In [1]: import numpy as np

In [2]: from numpy import linalg as LA

In [3]: np.set_printoptions(suppress=True, linewidth=140)

In [4]: m1 = np.loadtxt("sample15.csv", delimiter=",")

In [5]: print(m1)
[[ 1. -2.  0.  0.]
 [ 0.  0.  0.  0.]
 [ 0.  0.  1. -2.]
 [ 0.  0.  0.  0.]]

In [6]: x0 = np.array([2, 6, 3, -3])

In [7]: a = np.maximum(m1 @ x0, 0)

In [8]: print(np.maximum(m1 @ (3 * x0), 0))
[ 0.  0. 27.  0.]

In [9]: print(a)
[0. 0. 9. 0.]

In [10]: print(np.flatnonzero(a > 1e-9))
[2]

In [11]: print(np.maximum(m1 @ x0, 0) - np.maximum(-m1 @ x0, 0))
[-10.   0.   9.   0.]

In [12]: print(np.round(np.tanh(m1 @ x0), 1))
[-1.  0.  1.  0.]

In [13]: Uu, sig, Vh = LA.svd(m1)

In [14]: vecs = Vh[:(sig > 1e-8).sum()]

In [15]: rng = np.random.default_rng(24)

In [16]: x0 = m1[1] + -2 * m1[0] + rng.integers(2) * np.eye(4)[0]

In [17]: print(x0)
[-2.  4.  0.  0.]

In [18]: print(LA.matrix_rank(np.vstack([m1, x0])))
2

In [19]: arr = np.array([[3, 1, 5, 5, 5, 9, 5, 7, 8, 7, 5, 0, 8],
    ...:     [7, 7, 4, 2, 7, 5, 3, 4, 2, 6, 1, 9, 4],
    ...:     [6, 6, 5, 4, 1, 4, 5, 7, 8, 4, 8, 8, 4],
    ...:     [38, 36, 25, 15, 40, 34, 20, 27, 18, 37, 10, 45, 28]])

In [20]: Y = arr + rng.integers(-2, 3, (4, 3)) @ rng.integers(-2, 3, (3, 13))

In [21]: print(Y)
[[ 0  0  8  6  2 10  4  6  8  5  3 -2  6]
 [13  8  0  7  8  1  3 -1  5  3  5 10  4]
 [ 6  6  5  4  1  4  5  7  8  4  8  8  4]
 [38 36 25 15 40 34 20 27 18 37 10 45 28]]

In [22]: print(np.abs(Y - arr).sum(axis=1))
[22 37  0  0]

In [23]: print(LA.matrix_rank(Y - arr, tol=1e-8))
2

In [24]: print(LA.cond(m1) > 100)
True

In [25]: print(np.argsort(-LA.norm(m1, axis=0).round(6), kind="stable")[:3])
[1 3 0]

In [26]: Uu, sig, Vh = LA.svd(arr)

In [27]: print(np.argmax(sig[:-1] / (sig[1:] + 1e-6)) + 1)
3

In [28]: Y = Uu[:, :3] @ np.diag(sig[:3]) @ Vh[:3]

In [29]: print(Y.round(1) + 0)
[[ 3.  1.  5.  5.  5.  9.  5.  7.  8.  7.  5.  0.  8.]
 [ 7.  7.  4.  2.  7.  5.  3.  4.  2.  6.  1.  9.  4.]
 [ 6.  6.  5.  4.  1.  4.  5.  7.  8.  4.  8.  8.  4.]
 [38. 36. 25. 15. 40. 34. 20. 27. 18. 37. 10. 45. 28.]]

In [30]: print(round(float(LA.norm(arr - Y, 2)), 1), np.round(sig[3], 1))
0.0 0.0

In [31]: print(LA.matrix_rank(Y))
3

In [32]: print(round(LA.norm(arr - Y) / LA.norm(arr), 1))
0.0

In [33]: x0 = np.array([7, 1, 9, 3, 6, 0, 2, 7, 3, 7, 5, 9, 5])

In [34]: a = np.maximum(arr @ x0, 0)

In [35]: print(np.tanh(arr @ x0))
[1. 1. 1. 1.]

In [36]: print(a)
[ 309  328  354 1949]

In [37]: print(arr.T @ a)
[79409 74893 53352 32852 82155 72103 43279 58576 41042 77660 24195 93489 59772]

In [38]: print(arr * (a > 1e-9)[:, None])
[[ 3  1  5  5  5  9  5  7  8  7  5  0  8]
 [ 7  7  4  2  7  5  3  4  2  6  1  9  4]
 [ 6  6  5  4  1  4  5  7  8  4  8  8  4]
 [38 36 25 15 40 34 20 27 18 37 10 45 28]]

In [39]: print(np.flatnonzero(a > 1e-9))
[0 1 2 3]

In [40]: print(np.maximum(arr @ x0, 0) - np.maximum(-arr @ x0, 0))
[ 309  328  354 1949]

In [41]: print(np.unique(arr.round(6), axis=0).shape)
(4, 13)

In [42]: print(np.allclose(arr[:-1].T @ LA.lstsq(arr[:-1].T, arr[-1])[0], arr[-1]))
True

In [43]: W0 = np.loadtxt("w.csv", delimiter=",")

In [44]: print(W0.round(1) + 0)
[[-0.8  0.1  0.  -0.8 -0.5 -1.6]
 [ 1.6 -0.6  0.6  0.3  0.  -0.9]
 [-0.4  0.3 -0.4  1.6  0.5 -0.7]
 [ 0.6  1.8  0.1 -0.4  0.6 -0.1]
 [ 0.6  0.4 -1.3  0.2 -1.4  0. ]
 [ 0.3 -0.6 -1.3 -0.6  1.1 -0.2]]

In [45]: Y = LA.inv(W0)

In [46]: print(np.round(LA.inv(Y), 1) + 0)
[[-0.8  0.1  0.  -0.8 -0.5 -1.6]
 [ 1.6 -0.6  0.6  0.3  0.  -0.9]
 [-0.4  0.3 -0.4  1.6  0.5 -0.7]
 [ 0.6  1.8  0.1 -0.4  0.6 -0.1]
 [ 0.6  0.4 -1.3  0.2 -1.4  0. ]
 [ 0.3 -0.6 -1.3 -0.6  1.1 -0.2]]

In [47]: print((np.abs(Y) > 1e-9).astype(int))
[[1 1 1 1 1 1]
 [1 1 1 1 1 1]
 [1 1 1 1 1 1]
 [1 1 1 1 1 1]
 [1 1 1 1 1 1]
 [1 1 1 1 1 1]]

In [48]: print(round(float(LA.slogdet(W0)[0]), 1))
-1.0

In [49]: f = np.array([2, -5, 9, 3, 3, -3])

In [50]: Y = W0 + np.outer(f, np.eye(6)[1])

In [51]: print(Y.round(1) + 0)
[[-0.8  2.1  0.  -0.8 -0.5 -1.6]
 [ 1.6 -5.6  0.6  0.3  0.  -0.9]
 [-0.4  9.3 -0.4  1.6  0.5 -0.7]
 [ 0.6  4.8  0.1 -0.4  0.6 -0.1]
 [ 0.6  3.4 -1.3  0.2 -1.4  0. ]
 [ 0.3 -3.6 -1.3 -0.6  1.1 -0.2]]

In [52]: print(LA.matrix_rank(LA.inv(Y) - LA.inv(W0), tol=1e-8))
1

In [53]: print(round(LA.det(Y) / LA.det(W0), 1), np.round(1 + LA.solve(W0, f)[1], 1))
4.6 4.6

In [54]: print(LA.matrix_rank(Y - W0))
1

In [55]: Uu, sig, Vh = LA.svd(W0, full_matrices=False)

In [56]: print(np.round(sig / sig[0], 1))
[1. 1. 1. 1. 1. 1.]

In [57]: print((sig > 1e-8).sum())
6

In [58]: print(round(np.sqrt((sig ** 2).sum()), 1), round(float(LA.norm(W0)), 1))
4.9 4.9

In [59]: print(np.round(Uu.T @ W0 @ Vh.T, 1) + 0)
[[2. 0. 0. 0. 0. 0.]
 [0. 2. 0. 0. 0. 0.]
 [0. 0. 2. 0. 0. 0.]
 [0. 0. 0. 2. 0. 0.]
 [0. 0. 0. 0. 2. 0.]
 [0. 0. 0. 0. 0. 2.]]

In [60]: print(np.allclose(Uu * sig @ Vh, W0))
True

In [61]: print(Uu.shape, sig.shape, Vh.shape)
(6, 6) (6,) (6, 6)

In [62]: Uu, sig, Vh = LA.svd(m1)

In [63]: print(sig.round(1))
[2.2 2.2 0.  0. ]

In [64]: Y = Uu[:, :2] @ np.diag(sig[:2]) @ Vh[:2]

In [65]: print(np.round(LA.norm(m1 - Y) / LA.norm(m1), 1))
0.0

In [66]: print(np.round(np.abs(m1 - Y).max(), 1))
0.0

In [67]: print(LA.matrix_rank(Y))
2

In [68]: print(round(LA.norm(m1 - Y, 2), 1), sig[2])
0.0 0.0

In [69]: data = np.array([[2.0, 2.1, -0.6, -3.1],
    ...:     [0.1, 0.0, 0.5, -0.1],
    ...:     [4.5, 3.6, -1.6, -5.9],
    ...:     [6.0, 12.1, 1.2, -3.5],
    ...:     [0.4, 3.4, 2.2, 2.6],
    ...:     [0.1, 6.1, 4.3, 6.2],
    ...:     [-0.1, 6.4, 4.0, 5.9],
    ...:     [6.3, 6.1, -2.9, -8.8]])

In [70]: print(data)
[[ 2.   2.1 -0.6 -3.1]
 [ 0.1  0.   0.5 -0.1]
 [ 4.5  3.6 -1.6 -5.9]
 [ 6.  12.1  1.2 -3.5]
 [ 0.4  3.4  2.2  2.6]
 [ 0.1  6.1  4.3  6.2]
 [-0.1  6.4  4.   5.9]
 [ 6.3  6.1 -2.9 -8.8]]

In [71]: Uu, sig, Vh = LA.svd(data)

In [72]: print(np.argmax(sig[:-1] / (sig[1:] + 1e-6)) + 1)
2

In [73]: Y = Uu[:, :2] @ np.diag(sig[:2]) @ Vh[:2]

In [74]: print(round(LA.norm(data - Y, 2), 1), np.round(sig[2], 1))
0.8 0.8

In [75]: print(LA.matrix_rank(data, rtol=0.05))
2

In [76]: f = np.array([-1, 3, 2, -3, 2, -1, 2, -3, 1, -2, 1])

In [77]: r1 = np.array([-7, -2, 7, -5, 0, 7])

In [78]: A = np.outer(f, r1)

In [79]: print(A)
[[  7   2  -7   5   0  -7]
 [-21  -6  21 -15   0  21]
 [-14  -4  14 -10   0  14]
 [ 21   6 -21  15   0 -21]
 [-14  -4  14 -10   0  14]
 [  7   2  -7   5   0  -7]
 [-14  -4  14 -10   0  14]
 [ 21   6 -21  15   0 -21]
 [ -7  -2   7  -5   0   7]
 [ 14   4 -14  10   0 -14]
 [ -7  -2   7  -5   0   7]]

In [80]: print(np.allclose(A[:-1].T @ LA.lstsq(A[:-1].T, A[-1])[0], A[-1]))
True

In [81]: print(np.round(A @ LA.pinv(A) @ A, 1))
[[  7.   2.  -7.   5.   0.  -7.]
 [-21.  -6.  21. -15.   0.  21.]
 [-14.  -4.  14. -10.   0.  14.]
 [ 21.   6. -21.  15.   0. -21.]
 [-14.  -4.  14. -10.   0.  14.]
 [  7.   2.  -7.   5.   0.  -7.]
 [-14.  -4.  14. -10.   0.  14.]
 [ 21.   6. -21.  15.   0. -21.]
 [ -7.  -2.   7.  -5.   0.   7.]
 [ 14.   4. -14.  10.   0. -14.]
 [ -7.  -2.   7.  -5.   0.   7.]]

In [82]: print(LA.lstsq(A[:-1].T, A[-1])[2])
1

In [83]: print(np.abs(np.diag(LA.qr(A)[1])) > 1e-9)
[ True False False False False False]

In [84]: print(np.round(np.trace(LA.pinv(A) @ A), 1))
1.0

In [85]: Uu, sig, Vh = LA.svd(A, full_matrices=False)

In [86]: print((sig > 1e-8).sum())
1

In [87]: print(np.allclose(Uu * sig @ Vh, A))
True

In [88]: print(np.round(Uu.T @ A @ Vh.T, 1) + 0)
[[91.  0.  0.  0.  0.  0.]
 [ 0.  0.  0.  0.  0.  0.]
 [ 0.  0.  0.  0.  0.  0.]
 [ 0.  0.  0.  0.  0.  0.]
 [ 0.  0.  0.  0.  0.  0.]
 [ 0.  0.  0.  0.  0.  0.]]

In [89]: print(np.abs(Uu[:, 0]).round(6).argmax())
1

In [90]: print(np.round(np.abs(Vh[0]), 1))
[0.5 0.2 0.5 0.4 0.  0.5]

In [91]: print(np.round(np.sqrt((sig ** 2).sum()), 1), np.round(LA.norm(A), 1))
91.0 91.0

In [92]: f, r1 = A[2], A[9]

In [93]: print(f @ f)
704

In [94]: pr = (f @ r1) / (f @ f) * f

In [95]: print(round(float(LA.norm(f + r1) ** 2 + LA.norm(f - r1) ** 2), 1))
2816.0

In [96]: print((r1 - pr) @ f)
0.0

In [97]: K = np.load("out6.npy")

In [98]: print(K)
[[2 0 0 0 0 0 0 0 0 0 0 0 0 0]
 [2 0 0 0 0 0 0 0 0 0 0 0 0 0]
 [2 1 1 0 0 0 0 0 0 0 0 0 0 0]
 [0 2 2 1 0 0 0 0 0 0 0 0 0 0]
 [2 0 1 0 2 0 0 0 0 0 0 0 0 0]
 [2 0 1 2 0 1 0 0 0 0 0 0 0 0]
 [2 0 1 2 0 2 1 0 0 0 0 0 0 0]
 [2 1 1 1 2 2 0 1 0 0 0 0 0 0]
 [2 1 1 1 2 0 0 0 1 0 0 0 0 0]
 [2 2 0 1 0 2 0 0 0 1 0 0 0 0]
 [0 2 2 1 2 2 0 1 0 2 0 0 0 0]
 [0 0 2 2 1 2 2 2 2 0 2 2 0 0]
 [0 0 2 1 0 2 2 2 0 2 1 2 0 0]
 [1 2 1 1 0 1 1 2 0 0 0 2 0 1]]

In [99]: Y = K / np.sqrt((K ** 2).mean(axis=1, keepdims=True))

In [100]: print(LA.matrix_rank(K - K.mean(axis=1, keepdims=True)))
13

In [101]: print(np.round(LA.norm(Y, axis=1), 1))
[3.7 3.7 3.7 3.7 3.7 3.7 3.7 3.7 3.7 3.7 3.7 3.7 3.7 3.7]

In [102]: print(LA.matrix_rank(Y) == LA.matrix_rank(K))
True

In [103]: Y = K + rng.integers(-2, 3, (14, 13)) @ rng.integers(-2, 3, (13, 14))

In [104]: print(Y)
[[  0   0   7   9 -10   7  -2  -7  -1   0  -9  -5   3  -3]
 [ -4  -6 -10   4  -6 -11 -16   4   5   9  12  14  -4  13]
 [  4   5  14   9   1   5   1 -15  11  -4 -10  -3  -2   3]
 [ -2  -1  -3  -9   8 -10 -14   0   6 -11   9  11   9  -4]
 [ -1  -1  -4 -12  -1   8   1  -7  -2 -12  11  -6   3  -8]
 [  0  -3   3   9   9   3   1   0  16   0   4   4   3  14]
 [  3  -1  -4   3   8   9  14  10  -3   0   1  -4   8   4]
 [ -1  -5   5  -6  -1  -1  -7  -7   6   3   0   4 -14   1]
 [  1   6   6  -2  -8   4  -5   9   2  -4   4   3   5 -15]
 [  4   1  -2   3   8  -4   4   9 -10   5   5  -8   7  -2]
 [  6   1   3 -14   5  -7   0  -5   1  -5   8   1  -6  -6]
 [  3  -2   6  -1   4   5  19   3   7   3   6   6  -1   6]
 [  0   5  -2  -7  -2  -4  -3  13  -1   6  11   5  -8  -4]
 [  0   0   2  -8  15  -5   5   7   6   3   7  12  -6   2]]

In [105]: print(np.round(LA.svd(Y - K, compute_uv=False), 1) + 0)
[51.1 41.6 39.3 34.4 26.9 20.8 20.  11.  10.4  8.9  5.   1.5  0.4  0. ]

In [106]: print(LA.matrix_rank(Y - K, tol=1e-8))
13

In [107]: z = rng.permutation(14)

In [108]: print(z)
[10  6  7  8  0 12  2 11  3  9  1 13  4  5]

In [109]: Y = K[z][:, z]

In [110]: print(np.round(np.sort(np.abs(LA.eigvals(Y))), 1))
[0. 0. 0. 1. 1. 1. 1. 1. 1. 1. 1. 2. 2. 2.]

In [111]: print(np.allclose(Y, K))
False

In [112]: print(np.trace(Y))
14

In [113]: J = np.load("block16.npy")

In [114]: print(J)
[[  2   6 -18   3   2   7]
 [  3   0   0   2   2  -1]
 [  8  -6  18  -8  -1  -2]
 [  0   2  -6  -5  -4  -9]
 [ -5  -2   6  -7   8   9]
 [  2  -9  27  -4  -1   4]
 [  3  -9  27   9   1  -9]
 [ -8   6 -18  -9  -2  -1]
 [  7  -4  12   7   3   9]]

In [115]: w1 = np.array([[9, 3, 9, 1, 8],
     ...:     [7, 9, 6, 1, 6],
     ...:     [2, 0, 9, 7, 2],
     ...:     [1, 0, 5, 0, 0],
     ...:     [3, 2, 0, 3, 6],
     ...:     [1, 9, 9, 2, 0]])

In [116]: b = np.array([3, 1, 2, 2, 1])

In [117]: hid = np.maximum(J @ w1 + b, 0)

In [118]: print(LA.matrix_rank(hid))
5

In [119]: print(hid)
[[ 43 128   0   0  29]
 [ 37   5  30   9  37]
 [ 56   0 142 123  59]
 [  0   0   0   0   0]
 [  0  65  45  79   9]
 [  9   0 225 189  11]
 [ 24   0 182 170  31]
 [  0  18   0   0   0]
 [ 87  73 265 116  75]]

In [120]: W2 = np.array([[1, 4, 0], [0, 4, 1], [4, 0, 4], [5, 4, 4], [1, 5, 1]])

In [121]: print(w1 @ W2)
[[58 92 51]
 [42 98 43]
 [75 46 66]
 [21  4 20]
 [24 62 20]
 [47 48 53]]

In [122]: Uu, sig, Vh = LA.svd(J)

In [123]: print(sig.round(1) + 0)
[55.1 21.2 19.9 11.2  5.9  0. ]

In [124]: Y = Uu[:, :5] @ np.diag(sig[:5]) @ Vh[:5]

In [125]: print(LA.matrix_rank(J, rtol=0.05))
5

In [126]: print(round(np.abs(J - Y).max(), 1))
0.0

In [127]: print(round(float(LA.norm(J - Y, 2)), 1), round(float(sig[5]), 1))
0.0 0.0

In [128]: print(Y.round(1) + 0)
[[  2.   6. -18.   3.   2.   7.]
 [  3.   0.   0.   2.   2.  -1.]
 [  8.  -6.  18.  -8.  -1.  -2.]
 [  0.   2.  -6.  -5.  -4.  -9.]
 [ -5.  -2.   6.  -7.   8.   9.]
 [  2.  -9.  27.  -4.  -1.   4.]
 [  3.  -9.  27.   9.   1.  -9.]
 [ -8.   6. -18.  -9.  -2.  -1.]
 [  7.  -4.  12.   7.   3.   9.]]

In [129]: mat = np.array([[-3, -1, 1, -3, -3, -2, -1, 3, 3, -3, 0, -1, 3, 1],
     ...:     [2, 2, 2, -2, 2, 1, 3, -3, 2, 1, -2, 0, 1, 0],
     ...:     [1, 1, -2, -1, 2, 3, 2, 0, 1, -2, 2, 3, 2, 1],
     ...:     [-1, 0, -2, 1, 0, 2, 3, -3, 0, 3, 3, 1, 0, 0],
     ...:     [2, 3, -1, -2, -3, 1, -2, -2, 3, 3, -3, -1, -1, 2],
     ...:     [2, 1, 1, 0, -1, -2, 0, 2, 3, -2, -1, -1, 1, 3],
     ...:     [1, -3, -3, 3, -1, -3, -2, -2, 1, 0, 0, -2, 3, 0],
     ...:     [-3, 3, 3, 2, 3, 0, 2, -3, 2, 1, -2, 3, 2, -3],
     ...:     [-1, -3, -3, -2, -2, 3, -1, -3, -1, -3, 3, -3, -1, -2],
     ...:     [2, 2, 3, 2, 2, -1, -3, -1, 2, 0, 2, -3, -2, -2],
     ...:     [1, 3, -1, -2, -3, -2, 0, 1, 0, 1, 3, 2, -2, 0],
     ...:     [0, 0, 3, 0, -2, 3, 3, -2, -3, -1, 3, -2, 1, -3]]) * (rng.random((12, 14)) < 0.3)

In [130]: print(mat)
[[ 0  0  1  0  0  0  0  0  0 -3  0  0  0  1]
 [ 2  2  0 -2  0  0  3  0  0  0  0  0  1  0]
 [ 0  1  0 -1  0  0  2  0  0  0  0  0  0  0]
 [-1  0 -2  1  0  0  0 -3  0  0  0  0  0  0]
 [ 0  0  0  0  0  1  0  0  3  0 -3 -1  0  0]
 [ 2  1  0  0  0 -2  0  2  0 -2 -1 -1  1  0]
 [ 1  0 -3  3  0  0  0  0  0  0  0 -2  3  0]
 [ 0  0  0  0  3  0  2 -3  2  0  0  0  0  0]
 [ 0  0  0  0 -2  0  0  0  0  0  3 -3  0  0]
 [ 2  0  0  0  0  0  0  0  0  0  2  0  0 -2]
 [ 0  0 -1  0 -3  0  0  1  0  0  0  2  0  0]
 [ 0  0  3  0  0  3  0  0  0  0  3  0  0  0]]

In [131]: Y = np.array([[2, 2],
     ...:     [2, 1],
     ...:     [3, 1],
     ...:     [5, 5],
     ...:     [4, 1],
     ...:     [2, 3],
     ...:     [3, 3],
     ...:     [2, 3],
     ...:     [2, 2],
     ...:     [0, 2],
     ...:     [3, 0],
     ...:     [0, 4],
     ...:     [3, 3],
     ...:     [5, 5]])

In [132]: print(np.einsum("ik,kj->ji", mat, Y))
[[  8  10   3  -9  -1   6  17  16   1   0 -13  24]
 [  0   8   2  -8   5   0  15   4 -14  -6   7  12]]

In [133]: print(mat @ Y)
[[  8   0]
 [ 10   8]
 [  3   2]
 [ -9  -8]
 [ -1   5]
 [  6   0]
 [ 17  15]
 [ 16   4]
 [  1 -14]
 [  0  -6]
 [-13   7]
 [ 24  12]]

In [134]: print(np.vstack([mat, Y.T]).shape)
(14, 14)
